$ python -q
>>> import numpy as np
>>> np.set_printoptions(suppress=True, linewidth=120)
>>> K = np.loadtxt("mat.csv", delimiter=",")
>>> K.round(1)
array([[ 0.7, -0.5, -0.3,  1.3],
       [-0.5,  3.9,  1.1, -1.4],
       [-0.3,  1.1,  5.9, -0.8],
       [ 1.3, -1.4, -0.8,  2.4]])
>>> # null space of dimension 1
>>> np.round(np.linalg.det(K), 1)
np.float64(0.0)
>>> np.round(K @ K, 1)
array([[  2.4,  -4.4,  -3.6,   4.9],
       [ -4.4,  19. ,  12.5, -10.6],
       [ -3.6,  12.5,  37.3,  -8.9],
       [  4.9, -10.6,  -8.9,  10.3]])
>>> np.round((K - K.T) / 2, 1) + 0
array([[0., 0., 0., 0.],
       [0., 0., 0., 0.],
       [0., 0., 0., 0.],
       [0., 0., 0., 0.]])
>>> np.allclose(K @ K.T, K.T @ K)
True
>>> print(np.argsort(-np.linalg.norm(K, axis=0).round(6), kind="stable")[:3])
[2 1 3]
>>> np.linalg.cond(K) > 100
np.True_
>>> print(round(float(np.linalg.norm(K, 2) / np.linalg.norm(K)), 1))
0.8
>>> print([round(float(x), 1) for x in np.linalg.svd(K, compute_uv=False)[:3]])
[7.0, 4.0, 2.0]
>>> arr = np.load("layer10.npy")
>>> arr
array([[ 1, -2,  0,  0],
       [-2, -1,  0,  0],
       [ 0,  0,  1, -2],
       [ 0,  0, -2, -1]])
>>> print(arr @ arr.T)
[[5 0 0 0]
 [0 5 0 0]
 [0 0 5 0]
 [0 0 0 5]]
>>> arr[:, 2] @ arr[:, 1]
np.int64(0)
>>> np.round(np.linalg.pinv(arr), 1)
array([[ 0.2, -0.4,  0. ,  0. ],
       [-0.4, -0.2,  0. ,  0. ],
       [ 0. ,  0. ,  0.2, -0.4],
       [ 0. ,  0. , -0.4, -0.2]])
>>> np.round(np.linalg.norm(arr, axis=0), 1)
array([2.2, 2.2, 2.2, 2.2])
>>> rng = np.random.default_rng(7314)
>>> z = rng.permutation(4)
>>> z
array([3, 1, 0, 2])
>>> other = arr[z][:, z]
>>> other
array([[-1,  0,  0, -2],
       [ 0, -1, -2,  0],
       [ 0, -2,  1,  0],
       [-2,  0,  0,  1]])
>>> np.allclose(other, arr)
False
>>> np.round(np.sort(np.abs(np.linalg.eigvals(other))), 1)
array([2.2, 2.2, 2.2, 2.2])
>>> other = arr + rng.integers(-2, 3, (4, 2)) @ rng.integers(-2, 3, (2, 4))
>>> other
array([[ 2,  0,  0, -2],
       [-2, -5,  2, -2],
       [ 0,  2,  0, -1],
       [ 2,  8, -4, -3]])
>>> print(np.abs(other - arr).sum(axis=1))
[ 5  8  4 14]
>>> feats = np.load("w.npy")
>>> feats
array([[ 4,  0,  0,  1,  3,  2,  5],
       [ 2, 14,  0,  4,  3,  3,  1],
       [ 0,  2,  8,  3,  1,  4,  5],
       [ 2,  1,  1, 25,  5,  4,  0],
       [ 0,  0,  2,  3, 16,  3,  5],
       [ 2,  4,  2,  2,  2, 26,  5],
       [ 4,  2,  4,  5,  0,  1,  8]])
>>> def softmax(z):
...     e = np.exp(z - z.max(axis=-1, keepdims=True))
...     return e / e.sum(axis=-1, keepdims=True)
... 
>>> np.round(softmax(feats[0]), 1) + 0
array([0.2, 0. , 0. , 0. , 0.1, 0. , 0.6])
>>> print(np.round(softmax(feats[0] + -2), 1) + 0)
[0.2 0.  0.  0.  0.1 0.  0.6]
>>> np.round(softmax(feats).sum(axis=1), 1)
array([1., 1., 1., 1., 1., 1., 1.])
>>> S = feats @ feats.T / np.sqrt(7)
>>> np.round(softmax(S)[0] @ feats, 1)
array([ 2. ,  3.9,  2. ,  2. ,  2.2, 25.6,  5. ])
>>> np.round(softmax(S), 1) + 0
array([[0., 0., 0., 0., 0., 1., 0.],
       [0., 1., 0., 0., 0., 0., 0.],
       [0., 0., 0., 0., 0., 1., 0.],
       [0., 0., 0., 1., 0., 0., 0.],
       [0., 0., 0., 0., 1., 0., 0.],
       [0., 0., 0., 0., 0., 1., 0.],
       [0., 0., 0., 1., 0., 0., 0.]])
>>> vals, V = np.linalg.eigh(K)
>>> x = np.array([3, 0, 7, 9])
>>> np.round(np.linalg.eigvalsh(K[1:, 1:]), 1)
array([1.6, 3.9, 6.9])
>>> round(float(x @ K @ x), 1)
447.4
>>> other = feats / np.sqrt((feats ** 2).mean(axis=1, keepdims=True))
>>> print(np.round(np.linalg.norm(other, axis=1), 1))
[2.6 2.6 2.6 2.6 2.6 2.6 2.6]
>>> other[0].round(1)
array([1.4, 0. , 0. , 0.4, 1.1, 0.7, 1.8])
>>> np.linalg.matrix_rank(feats - feats.mean(axis=1, keepdims=True))
np.int64(6)
>>> other = np.array([[-6, -4], [-5, 5]])
>>> mat = np.kron(np.eye(2, dtype=int), other)
>>> print(mat)
[[-6 -4  0  0]
 [-5  5  0  0]
 [ 0  0 -6 -4]
 [ 0  0 -5  5]]
>>> # splits into 2 blocks
>>> x = np.array([0, 4, 5, 0])
>>> (mat * x).sum(axis=1)
array([-16,  20, -30, -25])
>>> np.sign((mat @ x).round(6))
array([-1,  1, -1, -1])
>>> print((mat @ x).argmax())
1
>>> mat @ x
array([-16,  20, -30, -25])
>>> print(np.einsum("ij,j->i", mat, x))
[-16  20 -30 -25]
>>> np.linalg.norm(mat @ x) <= np.linalg.norm(mat, 2) * np.linalg.norm(x) + 1e-9
np.True_
>>> (np.linalg.matrix_power((mat != 0) + (mat.T != 0) + np.eye(4), 4) > 0).astype(int)
array([[1, 1, 0, 0],
       [1, 1, 0, 0],
       [0, 0, 1, 1],
       [0, 0, 1, 1]])
>>> other = np.linalg.inv(mat)
>>> np.round(np.linalg.det(mat) * other, 1)
array([[-250., -200.,   -0.,   -0.],
       [-250.,  300.,    0.,    0.],
       [  -0.,   -0., -250., -200.],
       [   0.,    0., -250.,  300.]])
>>> round(float(np.linalg.cond(mat)), 1)
1.2
>>> np.round(np.linalg.inv(other), 1)
array([[-6., -4., -0., -0.],
       [-5.,  5., -0., -0.],
       [-0., -0., -6., -4.],
       [-0., -0., -5.,  5.]])
>>> F = np.loadtxt("x.csv", delimiter=",")
>>> F
array([[ 0.9,  0.1, -0.6,  0.5,  1.7],
       [ 1.8, -1.2, -0.1, -0.8, -0.5],
       [ 0.5, -1.1, -2.4,  0. ,  0.8],
       [ 0.1, -1.2,  1.6, -0.8, -1.5],
       [-0.8,  1. , -0.3,  0. , -0.5],
       [ 0.2, -0.5, -0.5,  1.7, -1.2],
       [ 1.3,  1. , -0.7,  0.6, -2.2],
       [ 1.9,  0.1,  0.9,  1.8,  1.6],
       [ 2.2,  0.1,  0.9,  0.2, -0.4],
       [ 1.4,  1.7,  0.1,  1.6, -1. ],
       [ 0.3,  0.7,  0. , -0.7,  1.6],
       [-1.5,  0.1, -0.5,  0.2,  0.2],
       [ 0.2, -1.3,  1.6, -1.1, -0.7],
       [-0.6, -0.8,  0.6, -0.5, -0.3],
       [ 1.1,  0.1,  0.3, -0.6,  0.9],
       [-8. ,  6. , -5. ,  8. , 13. ],
       [ 1.5, -0.9, -0.7, -0.4,  1.7],
       [ 2.2,  0.6, -0.9, -1.8,  0.2],
       [ 0.4, -1.7,  1.6,  1.7,  0. ],
       [ 0.9, -0.5,  0.1, -0.3,  1.9],
       [ 0.7, -1.5, -1. , -1. , -0.7],
       [ 0.5,  1.5, -1.3, -1.5, -0.6],
       [ 0.8,  0.2, -1.9, -1.2,  1. ],
       [-1.8, -0.2, -1.1, -0.2, -1. ],
       [ 0.7, -0.3, -0.5,  0.3, -0.2],
       [-2.1,  0.7,  0.6,  1.3, -0.6],
       [-0.8, -0.5,  0.3,  0.1, -0.4],
       [-0.9, -1. ,  0.1,  0.1, -0.5],
       [-0.2,  0.9,  0.9,  2.6,  0.2]])
>>> cov = np.cov(F, rowvar=False)
>>> np.round(np.polyfit(F[:, 4], F[:, 3], 1), 1)
array([0.5, 0.1])
>>> np.round(np.linalg.eigvalsh(cov)[::-1], 1)
array([13.5,  1.7,  1.2,  1. ,  0.5])
>>> cov.round(1)
array([[ 3.7, -1.7,  1.4, -2.5, -3.5],
       [-1.7,  2.1, -1.2,  1.9,  2.7],
       [ 1.4, -1.2,  1.8, -1. , -2.3],
       [-2.5,  1.9, -1. ,  3.3,  3.5],
       [-3.5,  2.7, -2.3,  3.5,  6.9]])
>>> np.median(F, axis=0)
array([ 0.5,  0.1, -0.1,  0. , -0.3])
>>> print(np.argwhere(np.triu(np.abs(np.corrcoef(F.T)) > 0.8, 1)))
[]
>>> np.round(F.std(axis=0), 1)
array([1.9, 1.4, 1.3, 1.8, 2.6])
>>> q, V = np.linalg.qr(F[:, :4])[0], np.linalg.qr(F[:, 4:])[0]
>>> sigma = np.linalg.svd(q.T @ V, compute_uv=False)
>>> round(np.linalg.norm(q @ q.T - V @ V.T, 2), 1)
np.float64(1.0)
